% python3 -q
>>> import numpy as np
>>> from numpy import linalg as LA
>>> np.set_printoptions(precision=1, suppress=True, linewidth=120)
>>> A = np.maximum(np.array([[2, 2],
...     [1, 1],
...     [0, 9],
...     [7, 0],
...     [2, 8],
...     [5, 7],
...     [0, 9],
...     [2, 9],
...     [4, 5],
...     [2, 0],
...     [5, 5],
...     [7, 6],
...     [7, 7],
...     [6, 8],
...     [9, 8],
...     [6, 3],
...     [0, 2],
...     [0, 4],
...     [1, 0],
...     [1, 3]]) @ np.array([[4, 1, 1, 4, 3, 2], [3, 2, 3, 3, 1, 2]]) + np.array([-3, -2, 2, -3, 1, 2]), 0)
>>> A
array([[11,  4, 10, 11,  9, 10],
       [ 4,  1,  6,  4,  5,  6],
       [24, 16, 29, 24, 10, 20],
       [25,  5,  9, 25, 22, 16],
       [29, 16, 28, 29, 15, 22],
       [38, 17, 28, 38, 23, 26],
       [24, 16, 29, 24, 10, 20],
       [32, 18, 31, 32, 16, 24],
       [28, 12, 21, 28, 18, 20],
       [ 5,  0,  4,  5,  7,  6],
       [32, 13, 22, 32, 21, 22],
       [43, 17, 27, 43, 28, 28],
       [46, 19, 30, 46, 29, 30],
       [45, 20, 32, 45, 27, 30],
       [57, 23, 35, 57, 36, 36],
       [30, 10, 17, 30, 22, 20],
       [ 3,  2,  8,  3,  3,  6],
       [ 9,  6, 14,  9,  5, 10],
       [ 1,  0,  3,  1,  4,  4],
       [10,  5, 12, 10,  7, 10]])
>>> # rows and columns are dependent
>>> rng = np.random.default_rng(1303)
>>> other = A + rng.integers(-2, 3, (20, 4)) @ rng.integers(-2, 3, (4, 6))
>>> other
array([[11,  6, 11,  6, 12, 12],
       [10, -3, 11,  4, -1, -2],
       [18, 16, 26, 24, 14, 24],
       [25,  3, 10, 25, 21, 14],
       [28, 14, 33, 23, 18, 23],
       [42, 15, 27, 36, 18, 16],
       [22, 12, 32, 25, 10, 20],
       [32, 20, 33, 29, 19, 28],
       [30, 14, 16, 30, 15, 16],
       [ 9, -2,  4,  5,  2, -2],
       [32,  9, 26, 27, 21, 18],
       [42, 21, 25, 47, 30, 35],
       [45, 17, 31, 50, 28, 31],
       [40, 24, 27, 41, 33, 35],
       [59, 23, 38, 55, 36, 36],
       [26,  6, 18, 26, 24, 18],
       [ 6, -2,  8,  5, -3, -3],
       [ 9, 10,  9, 12,  5, 12],
       [ 4,  0,  2,  5,  0,  1],
       [10,  9, 14,  9, 11, 18]])
>>> np.round(LA.svd(other - A, compute_uv=False), 1) + 0
array([30.9, 18.2, 11.6, 10.3,  0. ,  0. ])
>>> Xs = A - A.mean(axis=0)
>>> vecs = LA.svd(Xs)[2][:4]
>>> other = Xs - Xs @ vecs.T @ vecs
>>> np.diag(vecs.T @ vecs)
array([1. , 1. , 0.8, 0.5, 0.5, 0.2])
>>> np.round((Xs @ vecs.T).std(axis=0), 1) + 0
array([28.4,  6.2,  0.2,  0. ])
>>> np.round(other.std(axis=0), 1) + 0
array([0., 0., 0., 0., 0., 0.])
>>> np.round(np.cov(Xs @ vecs.T, rowvar=False), 1) + 0
array([[848.1,   0. ,   0. ,   0. ],
       [  0. ,  40.5,   0. ,   0. ],
       [  0. ,   0. ,   0. ,   0. ],
       [  0. ,   0. ,   0. ,   0. ]])
>>> arr = np.loadtxt("test2.csv", delimiter=",")
>>> arr
array([[-3., -2., -1.,  0.,  1.,  2.,  3.],
       [ 4.,  5.,  6.,  7.,  8.,  9., 10.],
       [11., 12., 13., 14., 15., 16., 17.],
       [18., 19., 20., 21., 22., 23., 24.],
       [25., 26., 27., 28., 29., 30., 31.],
       [32., 33., 34., 35., 36., 37., 38.],
       [39., 40., 41., 42., 43., 44., 45.],
       [46., 47., 48., 49., 50., 51., 52.],
       [53., 54., 55., 56., 57., 58., 59.],
       [60., 61., 62., 63., 64., 65., 66.],
       [67., 68., 69., 70., 71., 72., 73.],
       [74., 75., 76., 77., 78., 79., 80.]])
>>> np.argsort(-LA.norm(arr, axis=0).round(6), kind="stable")[:3]
array([6, 5, 4])
>>> X = np.load("out5.npy")
>>> X
array([[-2,  1,  1,  1],
       [-3, -1, -2,  3],
       [-1,  1,  2,  1],
       [ 3,  2, -2,  3]])
>>> proj = np.triu(np.array([[-5, 5, -3, -7], [9, 7, -6, 6], [4, -2, 4, -8], [-2, -9, -1, 0]]), 1) + np.eye(4)
>>> other = proj @ X @ LA.inv(proj)
>>> round(float(LA.det(other)), 1)
48.0
>>> np.poly(other)
array([ 1., -2., -8.,  1., 48.])
>>> np.trace(other), np.trace(X)
(np.float64(2.0), np.int64(2))
